$ python3 -q
>>> import numpy as np
>>> np.set_printoptions(precision=3, suppress=True, linewidth=120)
>>> s = 3 * 0.5 ** np.arange(3)
>>> rng = np.random.default_rng(81788)
>>> M = rng.normal(size=(17, 3)) * rng.permutation(s)
>>> M
array([[-0.405, -0.805,  1.046],
       [-2.576,  0.294,  2.218],
       [ 1.281, -0.431,  2.23 ],
       [-0.253,  0.817, -4.807],
       [ 3.022, -0.136, -1.735],
       [ 1.367,  0.672,  0.412],
       [-2.003, -0.04 ,  1.201],
       [ 2.617,  0.426,  2.49 ],
       [ 0.093,  1.344,  5.931],
       [-1.637,  2.059, -0.661],
       [ 2.35 ,  0.086, -4.685],
       [ 0.107,  0.568, -2.798],
       [ 0.12 , -0.507,  7.537],
       [ 0.825, -0.07 ,  0.376],
       [ 0.544,  1.498, -0.756],
       [ 0.449, -0.32 , -1.262],
       [ 0.966,  1.166, -0.066]])
>>> proj = M @ np.linalg.solve(M.T @ M, M.T)
>>> np.linalg.matrix_rank(np.eye(17) - proj)
np.int64(14)
>>> np.round(np.linalg.eigvalsh(proj), 3) + 0
array([0., 0., 0., 0., 0., 0., 0., 0., 0., 0., 0., 0., 0., 0., 1., 1., 1.])
>>> print(np.allclose(proj @ proj, proj))
True
>>> Xc = M - M.mean(axis=0)
>>> V = np.linalg.svd(Xc)[2][:1]
>>> M2 = Xc - Xc @ V.T @ V
>>> print(round(np.linalg.norm(M2) / np.linalg.norm(Xc), 3))
0.463
>>> np.diag(V.T @ V)
array([0.012, 0.001, 0.986])
>>> m1 = np.load("sample19.npy")
>>> m1
array([[1, 0, 0, 0],
       [0, 0, 0, 1],
       [0, 1, 0, 0],
       [0, 0, 1, 0]])
>>> np.sort(np.abs(np.linalg.eigvals(m1)))[::-1]
array([1., 1., 1., 1.])
>>> m1.sum(axis=1)
array([1, 1, 1, 1])
>>> np.linalg.matrix_power(m1, 100)
array([[1, 0, 0, 0],
       [0, 0, 0, 1],
       [0, 1, 0, 0],
       [0, 0, 1, 0]])
>>> p = np.eye(4)[0]
>>> for _ in range(3):
...     p = p @ m1
...     print(p.round(3))
... 
[1. 0. 0. 0.]
[1. 0. 0. 0.]
[1. 0. 0. 0.]
